$ python3 -q
>>> import numpy as np
>>> import numpy.linalg as la
>>> np.set_printoptions(precision=4, suppress=True, linewidth=140, floatmode="fixed")
>>> E = np.loadtxt("run18.csv", delimiter=",")
>>> E
array([[-37.2082, -24.3790, -37.2867],
       [-37.2687, -24.5017, -40.6223],
       [  5.9356,   0.7002, -26.4402],
       [-35.5338, -23.6414, -38.8314],
       [-36.4977, -23.4628, -37.8873],
       [-36.4140, -24.7457, -37.7548],
       [-34.9185, -23.5359, -39.0426],
       [-37.0090, -22.7983, -37.4300],
       [ 18.9757,  23.7733,   8.1192],
       [ 16.3988,  24.4058,   6.6796],
       [-34.8230, -22.6952, -35.2188],
       [  7.7954,  -0.5777, -26.0678],
       [  6.9092,  -2.4391, -26.8522]])
>>> D = la.norm(E[:, None] - E[None], axis=-1)
>>> D[3].round(6).argsort(kind="stable")[:4]
array([3, 6, 4, 5])
>>> D[3]
array([ 2.3945,  2.6377, 49.6565,  0.0000,  1.3610,  1.7758,  0.6590,  2.2025, 86.1615, 84.1236,  3.8015, 50.7175, 48.9331])
>>> (D + 1e9 * np.eye(13)).round(6).argmin(axis=1)
array([ 5,  3, 11,  6,  7,  0,  3,  4,  9,  8,  7, 12, 11])
>>> la.matrix_rank(D ** 2)
np.int64(5)
>>> D.mean(axis=1).argmax()
np.int64(8)
>>> np.flatnonzero(D[3] < D.mean() / 2)
array([ 0,  1,  3,  4,  5,  6,  7, 10])
>>> J = np.load("w.npy")
>>> J
array([[  5,  -4, -21,  29,  -6],
       [ -2,  -3,   1,   1, -21],
       [ 19,   5,   9,   1,  22],
       [ 19,   5,   9,   1,  22],
       [  4, -15,  12, -16, -14],
       [ -7,   3,  -1,   3, -22],
       [-19,   2, -20,   9,   6],
       [-18,  18,  -3,   1,  -7]])
>>> Uu, sig, vt = la.svd(J)
>>> evecs = vt[:(sig > 1e-8).sum()]
>>> rng = np.random.default_rng(251)
>>> vec = J[5] + 3 * J[1] + rng.integers(2) * np.eye(5)[0]
>>> vec
array([-13.0000,  -6.0000,   2.0000,   6.0000, -85.0000])
>>> la.matrix_rank(np.vstack([J, vec]))
np.int64(4)
>>> J.mean(axis=0)
array([ 0.1250,  1.3750, -1.7500,  3.6250, -2.5000])
>>> np.unravel_index(np.abs(J).argmax(), J.shape)
(np.int64(0), np.int64(3))
>>> J - J[0]
array([[  0,   0,   0,   0,   0],
       [ -7,   1,  22, -28, -15],
       [ 14,   9,  30, -28,  28],
       [ 14,   9,  30, -28,  28],
       [ -1, -11,  33, -45,  -8],
       [-12,   7,  20, -26, -16],
       [-24,   6,   1, -20,  12],
       [-23,  22,  18, -28,  -1]])
>>> np.abs(J).max()
np.int64(29)
>>> A = np.load("mat.npy")
>>> A
array([[  2,   4,   3,   5,  20,   5,  -1],
       [ -2,  -5,  -5,   1,   4,  -3,  -4],
       [  0,  -4,   2,   1,   4,   1,  -1],
       [ -4,  -5,   3,  -5, -20,   3,   4],
       [  3,   2,   4,   4,  16,   1,  -3],
       [ -5,   0,   3,   1,   4,  -5,  -3],
       [  5,  -1,  -2,  -2,  -8,  -3,  -5],
       [ -3,   5,   0,  -3, -12,   5,   2],
       [ -5,  -2,   4,   1,   4,   4,  -4],
       [  4,  -5,   2,   2,   8,   3,  -3],
       [  5,  -5,   5,   1,   4,   4,   5],
       [  2,   3,   0,  -3, -12,  -3,  -3],
       [  5,  -1,   3,  -4, -16,   5,   4]])
>>> Uu, sig, vt = la.svd(A)
>>> evecs = vt[:(sig > 1e-8).sum()]
>>> vec = A[0] + 5 * A[5] + rng.integers(2) * np.eye(7)[3]
>>> vec
array([-23.0000,   4.0000,  18.0000,  11.0000,  40.0000, -20.0000, -16.0000])
>>> np.round(evecs.T @ evecs, 4) + 0
array([[1.0000, 0.0000, 0.0000, 0.0000, 0.0000, 0.0000, 0.0000],
       [0.0000, 1.0000, 0.0000, 0.0000, 0.0000, 0.0000, 0.0000],
       [0.0000, 0.0000, 1.0000, 0.0000, 0.0000, 0.0000, 0.0000],
       [0.0000, 0.0000, 0.0000, 0.0588, 0.2353, 0.0000, 0.0000],
       [0.0000, 0.0000, 0.0000, 0.2353, 0.9412, 0.0000, 0.0000],
       [0.0000, 0.0000, 0.0000, 0.0000, 0.0000, 1.0000, 0.0000],
       [0.0000, 0.0000, 0.0000, 0.0000, 0.0000, 0.0000, 1.0000]])
>>> np.round(la.norm(vec - evecs.T @ evecs @ vec), 4)
np.float64(0.9701)
